>>> import numpy as np
>>> np.set_printoptions(suppress=True, linewidth=200)
>>> def rnd(a):
...     return np.round(a, 1) + 0
... 
>>> K = np.load("case7.npy")
>>> K
array([[ 1,  1,  1,  1,  1,  1,  1,  1],
       [ 1, -1,  1, -1, -1,  1, -1,  1],
       [ 1, -1, -1,  1, -1,  1,  1, -1],
       [ 1,  1, -1, -1, -1, -1,  1,  1],
       [ 1,  1, -1, -1,  1,  1, -1, -1],
       [ 1, -1,  1, -1,  1, -1,  1, -1]])
>>> left, s, Vh = np.linalg.svd(K, full_matrices=False)
>>> print(rnd(left.T @ K @ Vh.T))
[[2.8 0.  0.  0.  0.  0. ]
 [0.  2.8 0.  0.  0.  0. ]
 [0.  0.  2.8 0.  0.  0. ]
 [0.  0.  0.  2.8 0.  0. ]
 [0.  0.  0.  0.  2.8 0. ]
 [0.  0.  0.  0.  0.  2.8]]
>>> print(rnd(s))
[2.8 2.8 2.8 2.8 2.8 2.8]
>>> rnd(Vh @ Vh.T)
array([[1., 0., 0., 0., 0., 0.],
       [0., 1., 0., 0., 0., 0.],
       [0., 0., 1., 0., 0., 0.],
       [0., 0., 0., 1., 0., 0.],
       [0., 0., 0., 0., 1., 0.],
       [0., 0., 0., 0., 0., 1.]])
>>> rnd(np.sqrt((s ** 2).sum())), rnd(np.linalg.norm(K))
(np.float64(6.9), np.float64(6.9))
>>> left.shape, s.shape, Vh.shape
((6, 6), (6,), (6, 8))
>>> rnd(s / s[0])
array([1., 1., 1., 1., 1., 1.])
>>> print(rnd(left.T @ left))
[[1. 0. 0. 0. 0. 0.]
 [0. 1. 0. 0. 0. 0.]
 [0. 0. 1. 0. 0. 0.]
 [0. 0. 0. 1. 0. 0.]
 [0. 0. 0. 0. 1. 0.]
 [0. 0. 0. 0. 0. 1.]]
>>> rnd(np.cumsum(s ** 2) / np.sum(s ** 2))
array([0.2, 0.3, 0.5, 0.7, 0.8, 1. ])
>>> other = K / np.sqrt((K ** 2).mean(axis=1, keepdims=True))
>>> K - K.mean(axis=1, keepdims=True)
array([[ 0.,  0.,  0.,  0.,  0.,  0.,  0.,  0.],
       [ 1., -1.,  1., -1., -1.,  1., -1.,  1.],
       [ 1., -1., -1.,  1., -1.,  1.,  1., -1.],
       [ 1.,  1., -1., -1., -1., -1.,  1.,  1.],
       [ 1.,  1., -1., -1.,  1.,  1., -1., -1.],
       [ 1., -1.,  1., -1.,  1., -1.,  1., -1.]])
>>> rnd(np.linalg.norm(other, axis=1))
array([2.8, 2.8, 2.8, 2.8, 2.8, 2.8])
>>> np.linalg.matrix_rank(K - K.mean(axis=1, keepdims=True))
np.int64(5)
>>> rnd(np.linalg.svd(K, compute_uv=False))
array([2.8, 2.8, 2.8, 2.8, 2.8, 2.8])
>>> print(np.abs(K).max())
1
>>> rnd(np.linalg.norm(K))
np.float64(6.9)
>>> K.sum(axis=1)
array([8, 0, 0, 0, 0, 0])
>>> rnd(K.mean(axis=0))
array([ 1. ,  0. ,  0. , -0.3,  0. ,  0.3,  0.3,  0. ])
>>> print(np.linalg.matrix_rank(K))
6
>>> np.count_nonzero(K)
np.int64(48)
>>> K.sum(axis=0)
array([ 6,  0,  0, -2,  0,  2,  2,  0])
>>> other = np.array([[-3, 2], [-3, -2]])
>>> Z = np.array([[-4, -1, 5], [-2, 0, 0], [3, -2, -2]])
>>> J = np.kron(other, Z)
>>> print(J)
[[ 12   3 -15  -8  -2  10]
 [  6   0   0  -4   0   0]
 [ -9   6   6   6  -4  -4]
 [ 12   3 -15   8   2 -10]
 [  6   0   0   4   0   0]
 [ -9   6   6  -6   4   4]]
>>> other = K / np.linalg.norm(K, axis=1, keepdims=True)
>>> G = other @ other.T
>>> np.degrees(np.arccos(np.clip(G[4, 2], -1, 1)))
np.float64(90.0)
>>> (G - 2 * np.eye(6)).round(6).argmax(axis=1)
array([1, 0, 0, 0, 0, 0])
>>> np.argwhere(np.triu(np.abs(G) > 0.95, 1))
array([], shape=(0, 2), dtype=int64)
>>> other = J[0, 0] * J[1:] - np.outer(J[1:, 0], J[0])
>>> other
array([[   0,  -18,   90,    0,   12,  -60],
       [   0,   99,  -63,    0,  -66,   42],
       [   0,    0,    0,  192,   48, -240],
       [   0,  -18,   90,   96,   12,  -60],
       [   0,   99,  -63, -144,   30,  138]])
>>> np.flatnonzero(~other.round(6).any(axis=1))
array([], dtype=int64)
>>> W0 = np.load("mat.npy")
>>> W0
array([[-3, -1, -2,  2,  2],
       [ 1,  3,  1,  2,  2],
       [-3, -3, -1, -2,  3],
       [ 0,  1, -2,  3, -1],
       [-3, -1,  0,  1,  8],
       [ 0,  0,  0,  0,  0],
       [ 0,  2,  1,  3,  5],
       [ 1,  3,  1,  2,  2],
       [-3, -1, -2,  2,  2],
       [-6, -4, -3,  0,  5],
       [ 0,  0,  0,  0,  0],
       [ 3,  4,  1,  4,  2],
       [-5, -1, -4,  3,  1],
       [-2,  1, -4,  4, -2],
       [-6, -4, -3,  0,  5],
       [ 0,  0,  0,  0,  0],
       [ 0,  0,  2, -1,  6],
       [-3, -3, -1, -2,  3],
       [-3, -3, -1, -2,  3],
       [ 3,  3,  3,  1,  3],
       [-8, -3, -7,  4,  3],
       [-8, -3, -7,  4,  3],
       [ 0,  0,  0,  0,  0],
       [-2,  0, -2,  1, -1],
       [ 3,  3,  3,  1,  3]])
>>> G = np.cov(W0, rowvar=False)
>>> np.argwhere(np.triu(np.abs(np.corrcoef(W0.T)) > 0.8, 1))
array([[0, 1],
       [0, 2]])
>>> rnd(np.corrcoef(W0.T))
array([[ 1. ,  0.9,  0.9, -0.1, -0.2],
       [ 0.9,  1. ,  0.7,  0.4, -0.3],
       [ 0.9,  0.7,  1. , -0.4,  0.1],
       [-0.1,  0.4, -0.4,  1. , -0.2],
       [-0.2, -0.3,  0.1, -0.2,  1. ]])
>>> rnd(np.linalg.eigvalsh(G)[::-1])
array([20.2,  7.5,  3.9,  0.1,  0. ])
>>> rnd(np.polyfit(W0[:, 3], W0[:, 1], 1))
array([ 0.5, -0.8])
>>> left, s, Vh = np.linalg.svd(W0, full_matrices=False)
>>> np.abs(left[:, 0]).round(6).argmax()
np.int64(20)
>>> rnd(s / s[0])
array([1. , 0.6, 0.5, 0.1, 0. ])
>>> rnd(s)
array([25.5, 14.8, 12.7,  1.5,  1.1])
>>> left.shape, s.shape, Vh.shape
((25, 5), (5,), (5, 5))
>>> print((s > 1e-8).sum())
5
>>> E = np.load("m.npy")
>>> E
array([[-2,  4,  4, -5, -9,  8,  2, -5],
       [ 0,  2, -5,  5, -3,  2, -8, -3],
       [ 0,  0,  5,  1, -4, -6,  5, -1],
       [ 0,  0,  0,  6, -1, -5, -7, -4],
       [ 0,  0,  0,  0, -2, -6, -1,  7],
       [ 0,  0,  0,  0,  0,  4, -1, -6],
       [ 0,  0,  0,  0,  0,  0,  4,  8],
       [ 0,  0,  0,  0,  0,  0,  0,  6]])
>>> print([int(np.linalg.matrix_rank(np.linalg.matrix_power(E, p))) for p in range(1, 9)])
[8, 8, 8, 8, 8, 8, 8, 8]
>>> other = np.linalg.inv(E)
>>> rnd(E @ other)
array([[1., 0., 0., 0., 0., 0., 0., 0.],
       [0., 1., 0., 0., 0., 0., 0., 0.],
       [0., 0., 1., 0., 0., 0., 0., 0.],
       [0., 0., 0., 1., 0., 0., 0., 0.],
       [0., 0., 0., 0., 1., 0., 0., 0.],
       [0., 0., 0., 0., 0., 1., 0., 0.],
       [0., 0., 0., 0., 0., 0., 1., 0.],
       [0., 0., 0., 0., 0., 0., 0., 1.]])
>>> print((np.abs(other) > 1e-9).astype(int))
[[1 1 1 1 1 1 1 1]
 [0 1 1 1 1 1 1 1]
 [0 0 1 1 1 1 1 1]
 [0 0 0 1 1 1 1 1]
 [0 0 0 0 1 1 1 1]
 [0 0 0 0 0 1 1 1]
 [0 0 0 0 0 0 1 1]
 [0 0 0 0 0 0 0 1]]
>>> arr = np.load("a.npy")
>>> arr
array([[-1,  1,  0,  0],
       [-1, -1,  0,  0],
       [ 0,  0, -1,  1],
       [ 0,  0, -1, -1]])
>>> G = E.T @ E
>>> print(np.trace(G), (E ** 2).sum())
865 865
>>> np.allclose(G, G.T)
True
>>> (E @ E.T).shape
(8, 8)
>>> np.linalg.matrix_rank(G)
np.int64(8)
>>> rnd(np.linalg.svd(E, compute_uv=False) ** 2)
array([340.4, 284.7, 131.2,  91. ,  12.6,   4.7,   0.3,   0. ])
